% python3 -q
>>> import numpy as np
>>> np.set_printoptions(precision=4, suppress=True, linewidth=160)
>>> X = np.loadtxt("block11.csv", delimiter=",")
>>> print(X)
[[3. 1. 1. 1. 1. 1. 1. 1. 1. 1. 1. 1. 1. 1.]
 [1. 3. 1. 1. 1. 1. 1. 1. 1. 1. 1. 1. 1. 1.]
 [1. 1. 3. 1. 1. 1. 1. 1. 1. 1. 1. 1. 1. 1.]
 [1. 1. 1. 3. 1. 1. 1. 1. 1. 1. 1. 1. 1. 1.]
 [1. 1. 1. 1. 3. 1. 1. 1. 1. 1. 1. 1. 1. 1.]
 [1. 1. 1. 1. 1. 3. 1. 1. 1. 1. 1. 1. 1. 1.]
 [1. 1. 1. 1. 1. 1. 3. 1. 1. 1. 1. 1. 1. 1.]
 [1. 1. 1. 1. 1. 1. 1. 3. 1. 1. 1. 1. 1. 1.]
 [1. 1. 1. 1. 1. 1. 1. 1. 3. 1. 1. 1. 1. 1.]
 [1. 1. 1. 1. 1. 1. 1. 1. 1. 3. 1. 1. 1. 1.]
 [1. 1. 1. 1. 1. 1. 1. 1. 1. 1. 3. 1. 1. 1.]
 [1. 1. 1. 1. 1. 1. 1. 1. 1. 1. 1. 3. 1. 1.]
 [1. 1. 1. 1. 1. 1. 1. 1. 1. 1. 1. 1. 3. 1.]
 [1. 1. 1. 1. 1. 1. 1. 1. 1. 1. 1. 1. 1. 3.]]
>>> w, vecs = np.linalg.eigh(X)
>>> print(np.abs(vecs[:, -1]).round(6).argmax())
0
>>> print(np.round(w.sum(), 4), np.trace(X))
42.0 42.0
>>> print(np.linalg.eigvalsh(X @ X))
[  4.   4.   4.   4.   4.   4.   4.   4.   4.   4.   4.   4.   4. 256.]
>>> print(np.abs(vecs[:, -1]))
[0.2673 0.2673 0.2673 0.2673 0.2673 0.2673 0.2673 0.2673 0.2673 0.2673 0.2673 0.2673 0.2673 0.2673]
>>> vec = np.ones(14)
>>> for _ in range(3):
...     vec = X @ vec
...     vec /= np.linalg.norm(vec)
...     print(round(vec @ X @ vec, 4))
... 
16.0
16.0
16.0
>>> print(vec)
[0.2673 0.2673 0.2673 0.2673 0.2673 0.2673 0.2673 0.2673 0.2673 0.2673 0.2673 0.2673 0.2673 0.2673]
>>> print(round(float(np.linalg.eigvalsh(X)[-1]), 4))
16.0
>>> rng = np.random.default_rng(22987)
>>> z = rng.permutation(14)
>>> print(z)
[ 9 10  1  3 13 11  4  7  6  2  5  8  0 12]
>>> Y = X[z][:, z]
>>> print(round(float(np.linalg.det(Y)), 4), round(np.linalg.det(X[z]), 4))
131072.0 -131072.0
>>> print(np.allclose(Y, X))
True
>>> print(np.sort(np.abs(np.linalg.eigvals(Y))))
[ 2.  2.  2.  2.  2.  2.  2.  2.  2.  2.  2.  2.  2. 16.]
>>> print(np.trace(Y))
42.0
>>> arr = np.loadtxt("test8.csv", delimiter=",")
>>> print(arr)
[[ -3.  -3.   1.   1.]
 [  2.   0.   0.   2.]
 [ -8. -11.   4.   7.]
 [  2.   1.   0.   1.]]
>>> # rank 3
>>> Uu, sv, VT = np.linalg.svd(arr)
>>> print(sv.round(4) + 0)
[16.4432  3.6794  0.2882  0.    ]
>>> Y = Uu[:, :3] @ np.diag(sv[:3]) @ VT[:3]
>>> print(np.linalg.matrix_rank(arr, rtol=0.05))
2
>>> print(round(np.linalg.norm(arr - Y, 2), 4), round(sv[3], 4))
0.0 0.0
>>> mat = np.loadtxt("layer17.csv", delimiter=",")
>>> print(mat)
[[ 0.     -0.1599  0.8242 -0.0056 -0.5432]
 [-0.185  -0.9011  0.0416  0.2138  0.3261]
 [-0.1233 -0.2809 -0.2119 -0.899  -0.2297]
 [ 0.9249 -0.1319  0.1475 -0.188   0.2646]
 [-0.3083  0.2572  0.5022 -0.3327  0.6898]]
>>> # keeps lengths
>>> vec = np.array([3, 2, 3, 2, 2])
>>> target = mat @ vec
>>> coef, lr = np.zeros(5), 1 / np.linalg.norm(mat, 2) ** 2
>>> for i in range(4):
...     coef -= lr * mat.T @ (mat @ coef - target)
...     if i % 1 == 0: print(i, round(np.linalg.norm(mat @ coef - target), 4))
... 
0 0.0
1 0.0
2 0.0
3 0.0
>>> print(coef)
[3. 2. 3. 2. 2.]
>>> Y = np.array([[2, -1], [-1, 1]])
>>> W2 = np.kron(Y, mat)
>>> print(np.linalg.matrix_rank(W2))
10
>>> m1 = np.loadtxt("data.csv", delimiter=",")
>>> print(m1)
[[ 0.3968 -0.1269 -0.0187  0.1104  0.0122 -0.0449 -0.1946 -0.0011  0.1784 -0.0362  0.0166 -0.362   0.0737  0.0276]
 [-0.1269  0.5911 -0.0228  0.1794 -0.0087  0.0484 -0.0265 -0.2012  0.122  -0.0157  0.0764  0.1881  0.172   0.2518]
 [-0.0187 -0.0228  0.9047  0.0905  0.011   0.0071  0.128   0.1436 -0.0042 -0.0472 -0.1343 -0.0325  0.0549  0.1248]
 [ 0.1104  0.1794  0.0905  0.7444 -0.1154  0.1784 -0.103   0.0778  0.0764 -0.0034  0.1522  0.0163 -0.0909 -0.1957]
 [ 0.0122 -0.0087  0.011  -0.1154  0.7095  0.0224 -0.0475  0.1801  0.3119  0.1794 -0.0082  0.139   0.0725 -0.0564]
 [-0.0449  0.0484  0.0071  0.1784  0.0224  0.4142 -0.0027 -0.1395 -0.0659  0.3398 -0.2327 -0.0254 -0.0156 -0.1077]
 [-0.1946 -0.0265  0.128  -0.103  -0.0475 -0.0027  0.742  -0.1807  0.1144  0.0633  0.204  -0.0646 -0.037  -0.1632]
 [-0.0011 -0.2012  0.1436  0.0778  0.1801 -0.1395 -0.1807  0.4607 -0.1646  0.0373  0.2243  0.122  -0.0415 -0.0364]
 [ 0.1784  0.122  -0.0042  0.0764  0.3119 -0.0659  0.1144 -0.1646  0.5871 -0.1536 -0.0313 -0.0817 -0.1295  0.0022]
 [-0.0362 -0.0157 -0.0472 -0.0034  0.1794  0.3398  0.0633  0.0373 -0.1536  0.656   0.094  -0.1342 -0.0218  0.1339]
 [ 0.0166  0.0764 -0.1343  0.1522 -0.0082 -0.2327  0.204   0.2243 -0.0313  0.094   0.6838 -0.0606  0.0457  0.0847]
 [-0.362   0.1881 -0.0325  0.0163  0.139  -0.0254 -0.0646  0.122  -0.0817 -0.1342 -0.0606  0.5337 -0.0794 -0.0861]
 [ 0.0737  0.172   0.0549 -0.0909  0.0725 -0.0156 -0.037  -0.0415 -0.1295 -0.0218  0.0457 -0.0794  0.8859 -0.1435]
 [ 0.0276  0.2518  0.1248 -0.1957 -0.0564 -0.1077 -0.1632 -0.0364  0.0022  0.1339  0.0847 -0.0861 -0.1435  0.69  ]]
>>> print(round(np.linalg.norm(m1, 2) / np.linalg.norm(m1), 4))
0.3333
>>> print(np.linalg.cond(m1) > 100)
True
>>> print([round(float(x), 4) for x in np.linalg.svd(m1, compute_uv=False)[:3]])
[1.0, 1.0, 1.0]
>>> print(np.argsort(-np.linalg.norm(m1, axis=0).round(6), kind="stable")[:3])
[ 2 12  3]
>>> z = rng.permutation(14)
>>> print(z)
[ 6  8  4  3  2  9 11 12 13  5  1  0 10  7]
>>> Y = m1[z][:, z]
>>> print(np.diag(Y))
[0.742  0.5871 0.7095 0.7444 0.9047 0.656  0.5337 0.8859 0.69   0.4142 0.5911 0.3968 0.6838 0.4607]
>>> print(round(float(np.trace(Y)), 4))
9.0
>>> print(np.allclose(Y, m1))
False
>>> print(round(float(np.abs(np.linalg.eigvals(m1)).max()), 4))
1.0
>>> print(np.round(np.sort(np.abs(np.linalg.eigvals(m1))), 4) + 0)
[0. 0. 0. 0. 0. 1. 1. 1. 1. 1. 1. 1. 1. 1.]
>>> print(np.allclose(m1 @ m1.T, m1.T @ m1))
True
>>> print(np.round(np.linalg.det(m1), 4))
-0.0
>>> print(np.allclose(m1, m1.T))
True
>>> Uu, sv, VT = np.linalg.svd(m1)
>>> vecs = VT[:(sv > 1e-8).sum()]
>>> vec = m1[4] + 3 * m1[13] + rng.integers(2) * np.eye(14)[1]
>>> print(vec)
[ 0.0949  1.7466  0.3856 -0.7025  0.5403 -0.3008 -0.5373  0.071   0.3185  0.581   0.2458 -0.1193 -0.3579  2.0137]
>>> print(np.diag(vecs.T @ vecs))
[0.3968 0.5911 0.9047 0.7444 0.7095 0.4142 0.742  0.4607 0.5871 0.656  0.6838 0.5337 0.8859 0.69  ]
>>> print(round(np.linalg.norm(vec - vecs.T @ vecs @ vec), 4))
0.6395
>>> W0 = np.load("dump.npy")
>>> print(W0)
[[-0.6     0.5     0.     -1.      0.6     0.2   ]
 [ 0.4     0.8     0.6    -0.5    -0.4    -0.8   ]
 [ 1.1     0.7    -0.8     0.8    -1.     -2.    ]
 [ 1.1     2.1     0.1     0.4    -0.3    -0.7   ]
 [ 0.      0.      0.2    -1.5     1.9     0.    ]
 [-0.5955  0.5427 -0.0149 -1.0122  0.5549  0.2136]
 [-1.3    -0.8    -1.5     1.1     0.3     0.3   ]
 [ 1.3     2.1     0.6    -0.5     0.6     1.4   ]
 [-0.7    -2.9     1.     -0.1     0.3     0.4   ]
 [ 1.9    -2.      0.4    -0.1    -0.1     0.7   ]
 [-0.1    -0.1     1.2     1.4    -0.9    -0.2   ]
 [ 0.7     0.7     1.      0.7    -0.2     2.6   ]
 [ 0.2     0.3     1.6    -0.8     1.      0.5   ]
 [-0.4     0.2    -2.      0.6     1.6    -0.8   ]]
>>> vec = np.array([0, 0, 2, 2, 0, 1])
>>> target = W0 @ vec
>>> print(np.round(np.linalg.pinv(W0) @ W0, 4) + 0)
[[1. 0. 0. 0. 0. 0.]
 [0. 1. 0. 0. 0. 0.]
 [0. 0. 1. 0. 0. 0.]
 [0. 0. 0. 1. 0. 0.]
 [0. 0. 0. 0. 1. 0.]
 [0. 0. 0. 0. 0. 1.]]
>>> target = target + 0.3 * rng.normal(size=14)
>>> print(target)
[-1.2751 -0.927  -1.9043  0.0404 -2.6654 -1.8033 -0.237   1.2134  2.4943  1.1114  4.8961  5.8893  2.1625 -3.9633]
>>> coef, *_ = np.linalg.lstsq(W0, target)
>>> print(coef.round())
[-0. -0.  2.  2. -0.  1.]
>>> print(np.round(W0.T @ (target - W0 @ coef), 4) + 0)
[0. 0. 0. 0. 0. 0.]
>>> print(round(float(np.linalg.norm(target - W0 @ coef)), 4))
0.6691
>>> f = np.array([0, -1, 3])
>>> print(np.polyval(f, W0[7]))
[1.7 0.9 2.4 3.5 2.4 1.6]
>>> print(np.correlate(W0[7], W0[9], "full"))
[ 0.91  1.34  0.08 -0.1  -1.35 -0.52  2.39  2.24 -1.59 -1.66  2.66]
>>> print(np.cross(W0[7, :3], W0[9, :3]))
[ 2.04  0.62 -6.59]
>>> z = rng.integers(0, 2, 10)
>>> K = (z[:, None] == z) * 2 + np.eye(10)
>>> print(K)
[[3. 0. 2. 0. 0. 2. 0. 0. 0. 0.]
 [0. 3. 0. 2. 2. 0. 2. 2. 2. 2.]
 [2. 0. 3. 0. 0. 2. 0. 0. 0. 0.]
 [0. 2. 0. 3. 2. 0. 2. 2. 2. 2.]
 [0. 2. 0. 2. 3. 0. 2. 2. 2. 2.]
 [2. 0. 2. 0. 0. 3. 0. 0. 0. 0.]
 [0. 2. 0. 2. 2. 0. 3. 2. 2. 2.]
 [0. 2. 0. 2. 2. 0. 2. 3. 2. 2.]
 [0. 2. 0. 2. 2. 0. 2. 2. 3. 2.]
 [0. 2. 0. 2. 2. 0. 2. 2. 2. 3.]]
>>> # symmetric, so the eigenvalues are real
>>> Q, R = np.linalg.qr(K)
>>> print(Q.shape, R.shape)
(10, 10) (10, 10)
>>> print(np.abs(np.diag(R)))
[4.1231 5.7446 1.3933 1.4035 1.2216 1.2185 1.1532 1.1172 1.0949 1.0797]
>>> data = np.loadtxt("out2.csv", delimiter=",")
>>> print(data)
[[ 0.  5. -4.  2. -3.  3.  1. -5.  3. -5.  1.  0.  2. -4.]
 [-3.  4. -4.  0.  5. -1.  0. -2. -3. -1.  0. -1.  1. -1.]
 [ 5. -4.  4.  5.  4.  1.  3.  0. -5.  0.  4. -1. -3.  1.]
 [ 2. -3. -5.  0.  0. -2. -2. -5. -3. -3.  1. -4. -2. -5.]
 [-1. -5.  0. -2.  0.  5.  4. -3. -3.  3. -5. -1. -5. -1.]
 [ 1.  5. -5. -5. -1.  0.  3. -5.  5. -4.  3.  3.  3.  0.]
 [ 4. -5. -5.  0.  5.  2. -5. -2. -4.  4. -4.  2. -3.  2.]
 [ 2. -1. -3.  2.  3.  3.  5. -3. -1.  1. -4. -3.  1.  5.]
 [-2.  4.  2. -1. -2.  1. -5. -5. -5.  1.  4. -5. -4.  3.]
 [-4. -3. -3. -4. -4. -2. -4. -3.  5.  0.  3.  4. -3. -1.]
 [-3.  0.  4. -4.  4.  4. -3. -1.  1. -3.  1. -5. -5. -2.]
 [ 3.  1. -5. -4.  4.  4.  0. -5.  1.  0. -1. -1. -2.  1.]
 [-2. -1. -2.  5.  0.  3.  4.  4.  3. -3. -5. -4.  1.  3.]
 [ 5.  2. -3.  3. -4. -4. -5.  5.  5. -2.  5.  0.  2.  0.]]
>>> Uu, sv, VT = np.linalg.svd(data, full_matrices=False)
>>> print(np.round(np.sqrt((sv ** 2).sum()), 4), np.round(np.linalg.norm(data), 4))
45.6727 45.6727
>>> print((sv > 1e-8).sum())
14
>>> print(sv / sv[0])
[1.     0.8536 0.7667 0.6495 0.6162 0.4829 0.4554 0.4088 0.3927 0.2654 0.2282 0.1245 0.0732 0.0027]
>>> print(np.abs(Uu[:, 0]).round(6).argmax())
13
>>> print(np.cumsum(sv ** 2) / np.sum(sv ** 2))
[0.2485 0.4296 0.5757 0.6806 0.775  0.833  0.8845 0.926  0.9644 0.9819 0.9948 0.9987 1.     1.    ]
>>> print(np.argsort(-np.linalg.norm(data, axis=0).round(6), kind="stable")[:3])
[7 2 8]
>>> print(round(np.log10(np.linalg.cond(data))))
3
>>> print(np.linalg.cond(data) > 100)
True
>>> print(round(float(np.linalg.norm(data, 2) / np.linalg.norm(data)), 4))
0.4985
>>> W = np.array([[2, 3, 0, 3],
...     [0, 0, 3, 2],
...     [3, 1, 0, 1],
...     [0, 1, 0, 1],
...     [1, 3, 1, 3],
...     [3, 2, 3, 1],
...     [0, 3, 3, 3],
...     [1, 2, 3, 2],
...     [3, 3, 2, 1],
...     [1, 2, 0, 2],
...     [1, 1, 3, 2],
...     [1, 3, 3, 2],
...     [2, 0, 3, 1],
...     [3, 2, 1, 3]])
>>> coef = np.array([6, 1, 0, 6])
>>> act = np.maximum(data @ W + coef, 0)
>>> print(act)
[[ 0.  0. 20.  0.]
 [ 0.  0.  1.  2.]
 [20. 36.  0. 45.]
 [ 0.  0.  0.  0.]
 [ 0.  0.  0.  0.]
 [10.  9. 45. 17.]
 [ 0. 10.  0.  4.]
 [18. 26.  0. 33.]
 [ 0.  0.  0.  0.]
 [ 0.  0.  0.  0.]
 [ 7.  0.  0.  0.]
 [ 8. 12.  0. 12.]
 [17. 16. 15. 13.]
 [18.  7. 21. 17.]]
>>> print(np.linalg.matrix_rank(act))
4
>>> print((act > 0).mean(axis=0))
[0.5    0.5    0.3571 0.5714]
>>> W2 = np.array([[1, 1], [2, 2], [0, -1], [-1, 0]])
>>> print((act @ W2).round(6).argmax(axis=1))
[0 1 1 0 0 0 1 1 0 0 0 1 0 0]
>>> print(W @ W2)
[[ 5  8]
 [-2 -3]
 [ 4  5]
 [ 1  2]
 [ 4  6]
 [ 6  4]
 [ 3  3]
 [ 3  2]
 [ 8  7]
 [ 3  5]
 [ 1  0]
 [ 5  4]
 [ 1 -1]
 [ 4  6]]
>>> print(act @ W2)
[[  0. -20.]
 [ -2.  -1.]
 [ 47.  92.]
 [  0.   0.]
 [  0.   0.]
 [ 11. -17.]
 [ 16.  20.]
 [ 37.  70.]
 [  0.   0.]
 [  0.   0.]
 [  7.   7.]
 [ 20.  32.]
 [ 36.  34.]
 [ 15.  11.]]
>>> print(data[4] @ data[11])
47.0
>>> print(np.round(np.linalg.norm(data[4], 1), 4), np.round(np.linalg.norm(data[4], np.inf), 4))
38.0 5.0
>>> print(round(np.linalg.norm(data, "nuc"), 4))
143.9045
>>> print(np.linalg.norm(data, axis=1).argmax())
6
>>> J = np.loadtxt("case16.csv", delimiter=",")
>>> print(J)
[[  3.  -2.   0.   3.   0.   0.  -1.  -3.   2.]
 [  2.  -2.  -1.   6.   2.   1.  -4.   0.  -1.]
 [  5.   0.  -3.   3.   2.   4.  -4.  -1.   0.]
 [  2.   0.  -4.   1.   5.   7.  -4.   1.   1.]
 [  3.  -3.  -7.   0.   6.   8.  -6.   2.   2.]
 [  5.  -5.  -5.  -1.   7.   5.  -8.   4.   0.]
 [  8.  -4.  -2.  -1.   7.   6.  -5.   6.  -2.]
 [  6.  -7.  -3.  -2.   6.   9.  -8.   7.  -2.]
 [  9. -10.  -4.   0.   9.   6.  -6.   9.  -5.]
 [ 12. -10.  -1.  -3.  12.   3.  -9.   8.  -4.]
 [  9. -12.  -2.   0.  10.   6. -12.   9.  -2.]
 [  7. -12.   0.   2.   7.   5.  -9.   9.  -1.]
 [  9.  -9.  -1.   0.   7.   2. -12.  12.   1.]
 [  6.  -8.  -1.   2.   5.   4. -10.  13.   1.]
 [  7. -10.   1.   4.   3.   3. -13.  11.   2.]
 [  6. -11.   3.   5.   0.   6. -14.  14.  -1.]
 [  7. -12.   5.   3.  -3.   4. -17.  13.  -1.]
 [  7. -14.   6.   6.  -1.   7. -19.  10.   2.]
 [  6. -12.   5.   4.  -1.   8. -21.  13.   1.]
 [  5. -14.   3.   3.   2.  10. -22.  14.   4.]
 [  3. -16.   4.   0.  -1.  13. -24.  12.   1.]
 [  0. -19.   7.   2.  -3.  15. -24.  10.   0.]
 [ -3. -22.   7.   0.  -5.  13. -24.   7.   1.]
 [ -4. -24.   4.  -1.  -7.  10. -22.   5.   2.]
 [ -4. -22.   7.   1.  -6.   8. -19.   7.  -1.]
 [ -5. -20.  10.  -1.  -9.   9. -19.   7.   1.]
 [ -3. -18.   7.   0. -10.   9. -20.   4.   1.]
 [ -6. -15.   8.   2.  -7.   7. -18.   7.   3.]
 [ -5. -12.   5.  -1.  -4.   8. -18.   9.   0.]
 [ -3. -12.   5.  -2.  -4.   6. -18.   9.   3.]
 [ -5. -12.   8.   1.  -4.   8. -16.  11.   1.]
 [ -8. -12.   8.  -1.  -4.   5. -14.  11.   4.]]
>>> W2 = J[[11, 24]].astype(float)
>>> for _ in range(6):
...     z = np.linalg.norm(J[:, None] - W2, axis=-1).argmin(axis=1)
...     W2 = np.array([J[z == j].mean(axis=0) for j in range(2)])
... 
>>> print(z)
[0 0 0 0 0 0 0 0 0 0 0 0 0 0 0 1 1 1 1 1 1 1 1 1 1 1 1 1 1 1 1 1]
>>> print(np.bincount(z))
[15 17]
>>> print(np.abs(W2[1] - W2[0]).argmax())
6
>>> print(W2[1] - W2[0])
[ -6.9059  -9.4392   8.2      0.302   -9.8078   3.9882 -11.9529   3.7882   1.7686]
